% python3 -q
>>> import numpy as np
>>> from numpy import linalg as LA
>>> np.set_printoptions(suppress=True, linewidth=160)
>>> tidy = lambda a: np.round(a, 1) + 0
>>> J = np.load("case4.npy")
>>> print(J)
[[ 1  1  1  1  1  1  1  1]
 [ 1 -1 -1  1 -1  1  1 -1]
 [ 1 -1  1 -1  1 -1  1 -1]
 [ 1 -1  1 -1 -1  1 -1  1]
 [ 1  1 -1 -1 -1 -1  1  1]]
>>> vec = np.array([2, 2, 3, 1, 2, 1, 0, 1])
>>> np.sign((J @ vec).round(6))
array([ 1, -1,  1,  1, -1])
>>> (J * vec).sum(axis=1)
array([12, -4,  2,  2, -2])
>>> LA.norm(J @ vec) <= LA.norm(J, 2) * LA.norm(vec) + 1e-9
np.True_
>>> J @ vec
array([12, -4,  2,  2, -2])
>>> J @ np.ones(8)
array([8., 0., 0., 0., 0.])
>>> print(J @ np.eye(8)[1])
[ 1. -1. -1. -1.  1.]
>>> (J @ vec).argmax()
np.int64(0)
>>> vec @ J
Traceback (most recent call last):
  File "<python-input-14>", line 1, in <module>
    vec @ J
    ~~~~^~~
ValueError: matmul: Input operand 1 has a mismatch in its core dimension 0, with gufunc signature (n?,k),(k,m?)->(n?,m?) (size 5 is different from 8)
>>> J * vec
array([[ 2,  2,  3,  1,  2,  1,  0,  1],
       [ 2, -2, -3,  1, -2,  1,  0, -1],
       [ 2, -2,  3, -1,  2, -1,  0, -1],
       [ 2, -2,  3, -1, -2,  1,  0,  1],
       [ 2,  2, -3, -1, -2, -1,  0,  1]])
>>> ang = np.radians(45)
>>> r_ = np.eye(8)
>>> r_[4, 4] = r_[2, 2] = np.cos(ang)
>>> r_[4, 2], r_[2, 4] = -np.sin(ang), np.sin(ang)
>>> tidy(r_)
array([[ 1. ,  0. ,  0. ,  0. ,  0. ,  0. ,  0. ,  0. ],
       [ 0. ,  1. ,  0. ,  0. ,  0. ,  0. ,  0. ,  0. ],
       [ 0. ,  0. ,  0.7,  0. ,  0.7,  0. ,  0. ,  0. ],
       [ 0. ,  0. ,  0. ,  1. ,  0. ,  0. ,  0. ,  0. ],
       [ 0. ,  0. , -0.7,  0. ,  0.7,  0. ,  0. ,  0. ],
       [ 0. ,  0. ,  0. ,  0. ,  0. ,  1. ,  0. ,  0. ],
       [ 0. ,  0. ,  0. ,  0. ,  0. ,  0. ,  1. ,  0. ],
       [ 0. ,  0. ,  0. ,  0. ,  0. ,  0. ,  0. ,  1. ]])
>>> B = J @ r_.T
>>> tidy(LA.svd(J, compute_uv=False)), tidy(LA.svd(B, compute_uv=False))
(array([2.8, 2.8, 2.8, 2.8, 2.8]), array([2.8, 2.8, 2.8, 2.8, 2.8]))
>>> tidy(np.abs(B - J).max(axis=0))
array([0., 0., 1., 0., 1., 0., 0., 0.])
>>> np.allclose(LA.norm(J, axis=1), LA.norm(B, axis=1))
True
>>> np.allclose(J @ J.T, B @ B.T)
True
>>> print(tidy(LA.norm(J) ** 2 / LA.norm(J, 2) ** 2))
5.0
>>> print(tidy(LA.norm(J, 1)), tidy(LA.norm(J, np.inf)))
5.0 8.0
>>> print(tidy(LA.norm(J, axis=0)))
[2.2 2.2 2.2 2.2 2.2 2.2 2.2 2.2]
>>> tidy(LA.norm(J, "nuc"))
np.float64(14.1)
>>> tidy(LA.norm(J[0], 1)), tidy(LA.norm(J[0], np.inf))
(np.float64(8.0), np.float64(1.0))
>>> tidy(LA.norm(J, 2))
np.float64(2.8)
>>> J[0] @ J[2]
np.int64(0)
>>> left, sigma, VT = LA.svd(J, full_matrices=False)
>>> tidy(np.cumsum(sigma ** 2) / np.sum(sigma ** 2))
array([0.2, 0.4, 0.6, 0.8, 1. ])
>>> left.shape, sigma.shape, VT.shape
((5, 5), (5,), (5, 8))
>>> (sigma > 1e-8).sum()
np.int64(5)
>>> tidy(sigma / sigma[0])
array([1., 1., 1., 1., 1.])
>>> m1 = np.loadtxt("arr.csv", delimiter=",")
>>> print(m1)
[[-2.7 -1.8 -2.2  2.8]
 [ 1.2  0.8 -0.3  1.7]
 [-1.   0.3  1.4 -0.4]
 [-3.  -0.8 -0.2 -0.9]
 [-0.6 -0.3 -0.6  0.8]
 [ 1.4  0.4 -0.7 -1.2]
 [-0.8  0.3  2.1 -0.7]
 [-1.1 -0.9 -1.1  0.5]
 [-3.3 -1.9 -1.4  1.4]
 [ 2.6  3.   4.5 -3.9]]
>>> idx = m1[:, 0] > np.median(m1[:, 0])
>>> u = m1[idx].mean(axis=0) - m1[~idx].mean(axis=0)
>>> print(((m1 - m1.mean(axis=0)) @ u > 0).astype(int))
[0 1 1 0 0 1 1 0 0 1]
>>> np.argsort(-np.abs(u).round(6), kind="stable")
array([0, 1, 2, 3])
>>> vec = np.array([-1, -1, 2, 1])
>>> LA.norm(m1 @ vec) <= LA.norm(m1, 2) * LA.norm(vec) + 1e-9
np.True_
>>> tidy(np.einsum("ij,j->i", m1, vec))
array([ 2.9, -0.9,  3.1,  2.5,  0.5, -4.4,  4. ,  0.3,  3.8, -0.5])
>>> tidy(m1 @ vec)
array([ 2.9, -0.9,  3.1,  2.5,  0.5, -4.4,  4. ,  0.3,  3.8, -0.5])
>>> print(np.sign((m1 @ vec).round(6)))
[ 1. -1.  1.  1.  1. -1.  1.  1.  1. -1.]
>>> (m1 @ vec).argmax()
np.int64(6)
>>> ang = np.radians(120)
>>> r_ = np.eye(4)
>>> r_[3, 3] = r_[2, 2] = np.cos(ang)
>>> r_[3, 2], r_[2, 3] = -np.sin(ang), np.sin(ang)
>>> tidy(r_)
array([[ 1. ,  0. ,  0. ,  0. ],
       [ 0. ,  1. ,  0. ,  0. ],
       [ 0. ,  0. , -0.5,  0.9],
       [ 0. ,  0. , -0.9, -0.5]])
>>> B = m1 @ r_.T
>>> print(np.allclose(LA.norm(m1, axis=1), LA.norm(B, axis=1)))
True
>>> tidy(np.abs(B - m1).max(axis=0))
array([ 0. ,  0. , 10.1,  2.4])
>>> tidy(B)
array([[-2.7, -1.8,  3.5,  0.5],
       [ 1.2,  0.8,  1.6, -0.6],
       [-1. ,  0.3, -1. , -1. ],
       [-3. , -0.8, -0.7,  0.6],
       [-0.6, -0.3,  1. ,  0.1],
       [ 1.4,  0.4, -0.7,  1.2],
       [-0.8,  0.3, -1.7, -1.5],
       [-1.1, -0.9,  1. ,  0.7],
       [-3.3, -1.9,  1.9,  0.5],
       [ 2.6,  3. , -5.6, -1.9]])
>>> mat = np.load("block1.npy")
>>> mat
array([[ 1, -1,  1, -1],
       [ 1,  0,  0,  0],
       [ 1,  1,  1,  1]])
>>> # columns 1 and 3 are equal
>>> tidy(LA.svd(mat, compute_uv=False))
array([2.1, 2. , 0.7])
>>> print(mat - mat[0])
[[ 0  0  0  0]
 [ 0  1 -1  1]
 [ 0  2  0  2]]
>>> np.unravel_index(np.abs(mat).argmax(), mat.shape)
(np.int64(0), np.int64(0))
>>> tidy(LA.norm(mat))
np.float64(3.0)
>>> B = np.array([[-3, -3, -1],
...     [4, 2, -1],
...     [3, 1, -5],
...     [2, 5, 3],
...     [-4, 2, -4],
...     [-4, 2, -3],
...     [-5, 2, 4],
...     [-4, -4, -3]])
>>> print(LA.matrix_rank(J @ B))
3
>>> print(np.einsum("ij,ij->i", J, J))
[8 8 8 8 8]
>>> B.T @ J.T
array([[-11,  -9,  -7,  -5,  -5],
       [  7,   5,  -3, -15, -13],
       [-10,  16,  -2, -14,   8]])
>>> np.einsum("ik,kj->ji", J, B)
array([[-11,  -9,  -7,  -5,  -5],
       [  7,   5,  -3, -15, -13],
       [-10,  16,  -2, -14,   8]])
>>> np.einsum("ik,kj->ij", J, B)
array([[-11,   7, -10],
       [ -9,   5,  16],
       [ -7,  -3,  -2],
       [ -5, -15, -14],
       [ -5, -13,   8]])
>>> u, g = mat[0], mat[1]
>>> print(u @ u)
4
>>> print(u @ g)
1
>>> p = (u @ g) / (u @ u) * u
>>> np.outer(u, g)
array([[ 1,  0,  0,  0],
       [-1,  0,  0,  0],
       [ 1,  0,  0,  0],
       [-1,  0,  0,  0]])
>>> (g - p) @ u
np.float64(0.0)
>>> LA.matrix_rank(np.outer(u, g))
np.int64(1)
>>> left, sigma = LA.svd(mat)
Traceback (most recent call last):
  File "<python-input-79>", line 1, in <module>
    left, sigma = LA.svd(mat)
    ^^^^^^^^^^^
ValueError: too many values to unpack (expected 2)
>>> left, sigma, VT = LA.svd(mat, full_matrices=False)
>>> left.shape, sigma.shape, VT.shape
((3, 3), (3,), (3, 4))
>>> np.allclose(left * sigma @ VT, mat)
True
>>> print(tidy(left.T @ left))
[[1. 0. 0.]
 [0. 1. 0.]
 [0. 0. 1.]]
>>> tidy(VT @ VT.T)
array([[1., 0., 0.],
       [0., 1., 0.],
       [0., 0., 1.]])
>>> def softmax(z):
...     e = np.exp(z - z.max(axis=-1, keepdims=True))
...     return e / e.sum(axis=-1, keepdims=True)
... 
>>> tidy(softmax(10 * mat[0]))
array([0.5, 0. , 0.5, 0. ])
>>> print(tidy(softmax(mat[0])))
[0.4 0.1 0.4 0.1]
>>> scores = mat @ mat.T / np.sqrt(4)
>>> softmax(scores).round(6).argmax(axis=1)
array([0, 0, 2])
>>> E = np.array([[3, 2, 1, -2, -1, -3, -2],
...     [-2, 3, 2, 1, -2, -1, -3],
...     [-3, -2, 3, 2, 1, -2, -1],
...     [-1, -3, -2, 3, 2, 1, -2],
...     [-2, -1, -3, -2, 3, 2, 1],
...     [1, -2, -1, -3, -2, 3, 2],
...     [2, 1, -2, -1, -3, -2, 3]])
>>> print(E)
[[ 3  2  1 -2 -1 -3 -2]
 [-2  3  2  1 -2 -1 -3]
 [-3 -2  3  2  1 -2 -1]
 [-1 -3 -2  3  2  1 -2]
 [-2 -1 -3 -2  3  2  1]
 [ 1 -2 -1 -3 -2  3  2]
 [ 2  1 -2 -1 -3 -2  3]]
>>> u = np.array([1, -1, 2, -1, 1, -1, 3])
>>> B = E + np.outer(u, np.eye(7)[2])
>>> LA.matrix_rank(LA.inv(B) - LA.inv(E), tol=1e-8)
np.int64(1)
>>> vec = np.array([-3, -7, 9, 3, 4, 1, 7])
>>> a = np.maximum(E @ vec, 0)
>>> E * (a > 1e-9)[:, None]
array([[ 0,  0,  0,  0,  0,  0,  0],
       [ 0,  0,  0,  0,  0,  0,  0],
       [-3, -2,  3,  2,  1, -2, -1],
       [-1, -3, -2,  3,  2,  1, -2],
       [-2, -1, -3, -2,  3,  2,  1],
       [ 1, -2, -1, -3, -2,  3,  2],
       [ 0,  0,  0,  0,  0,  0,  0]])
>>> print(E.T @ a)
[-163 -137  128  124   70  -84  -66]
>>> np.maximum(E @ (3 * vec), 0)
array([  0,   0, 153,  30,   3,   6,   0])
>>> np.maximum(E @ vec, 0) - np.maximum(-E @ vec, 0)
array([-41, -24,  51,  10,   1,   2, -27])
>>> np.flatnonzero(a > 1e-9)
array([2, 3, 4, 5])
>>> print(a)
[ 0  0 51 10  1  2  0]
>>> np.allclose(E @ E.T, E.T @ E)
True
>>> tidy(np.abs(LA.eigvals(E)).max())
np.float64(9.0)
>>> tidy(LA.det(E))
np.float64(-32174.0)
>>> np.allclose(E, E.T)
False
>>> E @ E
array([[ -1,  21,  24,   5,  -1, -22, -22],
       [-22,  -1,  21,  24,   5,  -1, -22],
       [-22, -22,  -1,  21,  24,   5,  -1],
       [ -1, -22, -22,  -1,  21,  24,   5],
       [  5,  -1, -22, -22,  -1,  21,  24],
       [ 24,   5,  -1, -22, -22,  -1,  21],
       [ 21,  24,   5,  -1, -22, -22,  -1]])
>>> LA.determinant(E)
Traceback (most recent call last):
  File "<python-input-108>", line 1, in <module>
    LA.determinant(E)
    ^^^^^^^^^^^^^^
AttributeError: module 'numpy.linalg' has no attribute 'determinant'
>>> LA.matrix_power(E, 2)
array([[ -1,  21,  24,   5,  -1, -22, -22],
       [-22,  -1,  21,  24,   5,  -1, -22],
       [-22, -22,  -1,  21,  24,   5,  -1],
       [ -1, -22, -22,  -1,  21,  24,   5],
       [  5,  -1, -22, -22,  -1,  21,  24],
       [ 24,   5,  -1, -22, -22,  -1,  21],
       [ 21,  24,   5,  -1, -22, -22,  -1]])
>>> ang = np.radians(1)
>>> r_ = np.eye(7)
>>> r_[1, 1] = r_[4, 4] = np.cos(ang)
>>> r_[1, 4], r_[4, 1] = -np.sin(ang), np.sin(ang)
>>> tidy(r_)
array([[1., 0., 0., 0., 0., 0., 0.],
       [0., 1., 0., 0., 0., 0., 0.],
       [0., 0., 1., 0., 0., 0., 0.],
       [0., 0., 0., 1., 0., 0., 0.],
       [0., 0., 0., 0., 1., 0., 0.],
       [0., 0., 0., 0., 0., 1., 0.],
       [0., 0., 0., 0., 0., 0., 1.]])
>>> B = E @ r_.T
>>> tidy(B)
array([[ 3. ,  2. ,  1. , -2. , -1. , -3. , -2. ],
       [-2. ,  3. ,  2. ,  1. , -1.9, -1. , -3. ],
       [-3. , -2. ,  3. ,  2. ,  1. , -2. , -1. ],
       [-1. , -3. , -2. ,  3. ,  1.9,  1. , -2. ],
       [-2. , -1.1, -3. , -2. ,  3. ,  2. ,  1. ],
       [ 1. , -2. , -1. , -3. , -2. ,  3. ,  2. ],
       [ 2. ,  1.1, -2. , -1. , -3. , -2. ,  3. ]])
>>> tidy(LA.svd(E, compute_uv=False)), tidy(LA.svd(B, compute_uv=False))
(array([9. , 9. , 4.2, 4.2, 3.4, 3.4, 2. ]), array([9. , 9. , 4.2, 4.2, 3.4, 3.4, 2. ]))
>>> tidy(np.abs(B - E).max(axis=0))
array([0. , 0.1, 0. , 0. , 0.1, 0. , 0. ])
>>> np.allclose(LA.norm(E, axis=1), LA.norm(B, axis=1))
True
>>> tidy(LA.det(r_)), tidy(np.trace(r_))
(np.float64(1.0), np.float64(7.0))
>>> K = np.loadtxt("a.csv", delimiter=",")
>>> tidy(K)
array([[ 1. , -0.3,  0. ,  0. ],
       [-0.3, -0.9, -0.1, -0.1],
       [ 0. , -0.1,  1. ,  0. ],
       [ 0. , -0.1,  0. ,  1. ]])
>>> vals, vecs = LA.eigh(K)
>>> tidy(vecs.T @ vecs)
array([[1., 0., 0., 0.],
       [0., 1., 0., 0.],
       [0., 0., 1., 0.],
       [0., 0., 0., 1.]])
>>> tidy(LA.eigvalsh(K + 2 * np.eye(4)))
array([1., 3., 3., 3.])
>>> tidy(LA.eigvalsh(K @ K))
array([1., 1., 1., 1.])
>>> tidy(vecs @ np.diag(vals) @ vecs.T)
array([[ 1. , -0.3,  0. ,  0. ],
       [-0.3, -0.9, -0.1, -0.1],
       [ 0. , -0.1,  1. ,  0. ],
       [ 0. , -0.1,  0. ,  1. ]])
>>> tidy(vals)
array([-1.,  1.,  1.,  1.])
>>> np.unique(vals.round(6) + 0, return_counts=True)[1]
array([1, 3])
>>> tidy(LA.svd(K, compute_uv=False))
array([1., 1., 1., 1.])
>>> vals.sum(), np.trace(K)
(np.float64(2.0), np.float64(2.0))
>>> tidy(LA.eigvalsh(K).min())
np.float64(-1.0)
>>> np.all(LA.eigvalsh(K) > 0)
np.False_
>>> try:
...     LA.cholesky(K)
... except LA.LinAlgError as e:
...     print(repr(e))
... 
LinAlgError('Matrix is not positive definite')
>>> vec = np.array([3, 8, 4, 7])
>>> rhs = K @ vec
>>> tidy(rhs)
array([ 0.2, -9.6,  3.1,  6.1])
>>> tidy(LA.solve(K, rhs))
array([3., 8., 4., 7.])
>>> tidy(LA.solve(K, 4 * rhs))
array([12., 32., 16., 28.])
>>> tidy(LA.solve(K, K[:, 1]))
array([0., 1., 0., 0.])
>>> tidy(K @ K)
array([[1., 0., 0., 0.],
       [0., 1., 0., 0.],
       [0., 0., 1., 0.],
       [0., 0., 0., 1.]])
>>> (K - K.T) / 2
array([[0., 0., 0., 0.],
       [0., 0., 0., 0.],
       [0., 0., 0., 0.],
       [0., 0., 0., 0.]])
>>> tidy(np.sort(np.abs(LA.eigvals(K))))
array([1., 1., 1., 1.])
>>> tidy(np.abs(LA.eigvals(K)).max())
np.float64(1.0)
>>> np.allclose(K @ K.T, K.T @ K)
True
>>> B = np.array([[-2, -2], [-2, -3], [3, -1], [-2, 3]])
>>> tidy(np.einsum("ik,kj->ij", K, B))
array([[-1.3, -1. ],
       [ 2.4,  3.2],
       [ 3.2, -0.7],
       [-1.8,  3.3]])
>>> LA.matrix_rank(np.vstack([K, B.T]))
np.int64(4)
>>> tidy(B.T @ K.T)
array([[-1.3,  2.4,  3.2, -1.8],
       [-1. ,  3.2, -0.7,  3.3]])
>>> tidy(K @ B)
array([[-1.3, -1. ],
       [ 2.4,  3.2],
       [ 3.2, -0.7],
       [-1.8,  3.3]])
>>> tidy(np.einsum("ik,kj->ji", K, B))
array([[-1.3,  2.4,  3.2, -1.8],
       [-1. ,  3.2, -0.7,  3.3]])
>>> B @ K
Traceback (most recent call last):
  File "<python-input-152>", line 1, in <module>
    B @ K
    ~~^~~
ValueError: matmul: Input operand 1 has a mismatch in its core dimension 0, with gufunc signature (n?,k),(k,m?)->(n?,m?) (size 4 is different from 2)
>>> np.vstack([K, B.T]).shape
(6, 4)
